% python3 -q
>>> import numpy as np
>>> np.set_printoptions(suppress=True, linewidth=100)
>>> A = np.load("arr.npy")
>>> A
array([[ 6, -5, -2,  4, -5],
       [ 6, -5, -2,  0,  4],
       [ 6, -5, -2,  3,  1],
       [ 9,  3, -3,  2,  3]])
>>> r0 = np.array([-3, -2, -2])
>>> np.convolve(A[1], r0)
array([-18,   3,   4,  14,  -8,  -8,  -8])
>>> print(np.polyval(r0, A[1]))
[-122  -67  -10   -2  -58]
>>> mat = np.load("sample0.npy")
>>> print(mat)
[[-3  0  1]
 [-6  0  2]
 [ 0  0  0]]
>>> # null space of dimension 2
>>> B = A / np.linalg.norm(A, axis=1, keepdims=True)
>>> gram = B @ B.T
>>> gram.round(4)
array([[1.    , 0.4856, 0.8075, 0.3488],
       [0.4856, 1.    , 0.8853, 0.5984],
       [0.8075, 0.8853, 1.    , 0.5892],
       [0.3488, 0.5984, 0.5892, 1.    ]])
>>> round(float(np.degrees(np.arccos(np.clip(gram[0, 2], -1, 1)))), 4)
36.1465
>>> J = np.loadtxt("m.csv", delimiter=",")
>>> print(J.round(4))
[[0.25   0.     0.25   0.25   0.25   0.    ]
 [0.     1.     0.     0.     0.     0.    ]
 [0.3333 0.     0.3333 0.3333 0.     0.    ]
 [0.     0.     0.     0.6667 0.3333 0.    ]
 [0.3333 0.3333 0.     0.     0.3333 0.    ]
 [0.     0.     0.     0.     0.     1.    ]]
>>> # 2 groups of indices that never mix
>>> np.round(J.reshape(-1, 2), 4)
array([[0.25  , 0.    ],
       [0.25  , 0.25  ],
       [0.25  , 0.    ],
       [0.    , 1.    ],
       [0.    , 0.    ],
       [0.    , 0.    ],
       [0.3333, 0.    ],
       [0.3333, 0.3333],
       [0.    , 0.    ],
       [0.    , 0.    ],
       [0.    , 0.6667],
       [0.3333, 0.    ],
       [0.3333, 0.3333],
       [0.    , 0.    ],
       [0.3333, 0.    ],
       [0.    , 0.    ],
       [0.    , 0.    ],
       [0.    , 1.    ]])
>>> blk = J.reshape(6, 2, -1)
>>> print(blk[:, 0].round(4))
[[0.25   0.     0.25  ]
 [0.     1.     0.    ]
 [0.3333 0.     0.3333]
 [0.     0.     0.    ]
 [0.3333 0.3333 0.    ]
 [0.     0.     0.    ]]
>>> print(blk.shape)
(6, 2, 3)
>>> print(np.round(blk.sum(axis=1), 4))
[[0.5    0.25   0.25  ]
 [0.     1.     0.    ]
 [0.6667 0.     0.3333]
 [0.6667 0.3333 0.    ]
 [0.3333 0.6667 0.    ]
 [0.     0.     1.    ]]
>>> x = np.array([1, -8, -7, 6, -9, 0])
>>> target = J @ x
>>> c, lr = np.zeros(6), 1 / np.linalg.norm(J, 2) ** 2
>>> for i in range(20):
...     c -= lr * J.T @ (J @ c - target)
...     if i % 5 == 0: print(i, round(np.linalg.norm(J @ c - target), 4))
... 
0 2.5002
5 1.3567
10 1.0444
15 0.9362
>>> np.round(np.linalg.cond(J), 4)
np.float64(11.168)
>>> x = np.array([0, -3, 4, -4, -3, -5])
>>> target = J @ x
>>> target.round(4)
array([-0.75  , -3.    ,  0.    , -3.6667, -2.    , -5.    ])
>>> np.round(np.linalg.solve(J, target + J[:, 3]), 4)
array([ 0., -3.,  4., -3., -3., -5.])
>>> print(np.round(np.linalg.solve(J, 4 * target), 4))
[  0. -12.  16. -16. -12. -20.]
>>> B = np.linalg.inv(J)
>>> (np.abs(B) > 1e-9).astype(int)
array([[1, 1, 1, 0, 1, 0],
       [0, 1, 0, 0, 0, 0],
       [1, 1, 1, 1, 1, 0],
       [1, 0, 1, 1, 0, 0],
       [1, 0, 1, 0, 0, 0],
       [0, 0, 0, 0, 0, 1]])
>>> round(float(np.linalg.cond(J)), 4)
11.168
>>> print(np.round(np.linalg.slogdet(J)[0], 4))
-1.0
>>> round(np.linalg.det(J) * np.linalg.det(B), 4)
np.float64(1.0)
>>> np.round(J @ J, 4)
array([[0.2292, 0.0833, 0.1458, 0.3125, 0.2292, 0.    ],
       [0.    , 1.    , 0.    , 0.    , 0.    , 0.    ],
       [0.1944, 0.    , 0.1944, 0.4167, 0.1944, 0.    ],
       [0.1111, 0.1111, 0.    , 0.4444, 0.3333, 0.    ],
       [0.1944, 0.4444, 0.0833, 0.0833, 0.1944, 0.    ],
       [0.    , 0.    , 0.    , 0.    , 0.    , 1.    ]])
>>> np.flatnonzero(np.linalg.matrix_power((J != 0) + (J.T != 0) + np.eye(6), 6)[1])
array([0, 1, 2, 3, 4])
>>> (J != 0).astype(int)
array([[1, 0, 1, 1, 1, 0],
       [0, 1, 0, 0, 0, 0],
       [1, 0, 1, 1, 0, 0],
       [0, 0, 0, 1, 1, 0],
       [1, 1, 0, 0, 1, 0],
       [0, 0, 0, 0, 0, 1]])
>>> np.round(np.sort(np.linalg.eigvals(J).real), 4)
array([-0.1079,  0.3985,  0.3985,  0.8942,  1.    ,  1.    ])
>>> M = np.array([[-2, 0, 0, 0, -2],
...     [2, -5, -2, -2, -2],
...     [-5, -5, 0, -5, -3],
...     [3, -4, 4, -3, -2],
...     [1, -2, -2, -2, -2],
...     [2, 1, 2, 3, -5]])
>>> hat = M @ np.linalg.solve(M.T @ M, M.T)
>>> np.allclose(hat @ hat, hat)
True
>>> print(np.round(hat @ M[:, 0], 4))
[-2.  2. -5.  3.  1.  2.]
>>> print(round(np.trace(hat), 4))
5.0
>>> data = np.load("x.npy")
>>> data
array([[5., 1., 1.],
       [1., 5., 1.],
       [1., 1., 5.]])
>>> # symmetric
>>> print((data + data.T) / 2)
[[5. 1. 1.]
 [1. 5. 1.]
 [1. 1. 5.]]
>>> np.round(np.linalg.matrix_power(data, 4), 4)
array([[971., 715., 715.],
       [715., 971., 715.],
       [715., 715., 971.]])
>>> print(np.trace(data))
15.0
>>> ev, V = np.linalg.eig(data)
>>> round(float(np.prod(ev)), 4)
112.0
>>> np.round(np.sort(np.linalg.eigvals(data.T)), 4)
array([4., 4., 7.])
>>> np.round(data @ V[:, 0] - ev[0] * V[:, 0], 4) + 0
array([0., 0., 0.])
>>> ev, V = np.linalg.eigh(data)
>>> (ev > 1e-8).sum(), (ev < -1e-8).sum()
(np.int64(3), np.int64(0))
>>> np.round(np.linalg.eigvalsh(data + -1 * np.eye(3)), 4)
array([3., 3., 6.])
>>> np.round(V @ np.diag(ev) @ V.T, 4)
array([[5., 1., 1.],
       [1., 5., 1.],
       [1., 1., 5.]])
>>> np.round(V.T @ V, 4) + 0
array([[1., 0., 0.],
       [0., 1., 0.],
       [0., 0., 1.]])
>>> np.round(np.linalg.svd(data, compute_uv=False), 4)
array([7., 4., 4.])
>>> B = np.array([[1, 2], [1, 3]])
>>> basis = np.array([[-2, 0, -1], [1, 1, 1], [-2, -1, -2]])
>>> feats = np.kron(B, basis)
>>> print(feats)
[[-2  0 -1 -4  0 -2]
 [ 1  1  1  2  2  2]
 [-2 -1 -2 -4 -2 -4]
 [-2  0 -1 -6  0 -3]
 [ 1  1  1  3  3  3]
 [-2 -1 -2 -6 -3 -6]]
>>> B = np.array([[3, -5], [-1, 3], [2, -2], [0, 4], [-3, 2], [-4, 1]])
>>> np.einsum("ik,kj->ij", feats, B)
array([[  0,  -6],
       [-10,  10],
       [ 13, -13],
       [  4, -15],
       [-17,  17],
       [ 24, -25]])
>>> B.T @ feats.T
array([[  0, -10,  13,   4, -17,  24],
       [ -6,  10, -13, -15,  17, -25]])
>>> np.einsum("ik,kj->ji", feats, B)
array([[  0, -10,  13,   4, -17,  24],
       [ -6,  10, -13, -15,  17, -25]])
>>> np.einsum("ij->j", feats)
array([ -6,   0,  -4, -15,   0, -10])
>>> np.vstack([feats, B.T]).shape
(8, 6)
>>> np.linalg.matrix_rank(feats @ B)
np.int64(2)
>>> np.einsum("ij,ij->i", feats, feats)
array([25, 15, 45, 50, 30, 90])
>>> np.linalg.matrix_rank(np.vstack([feats, B.T]))
np.int64(6)
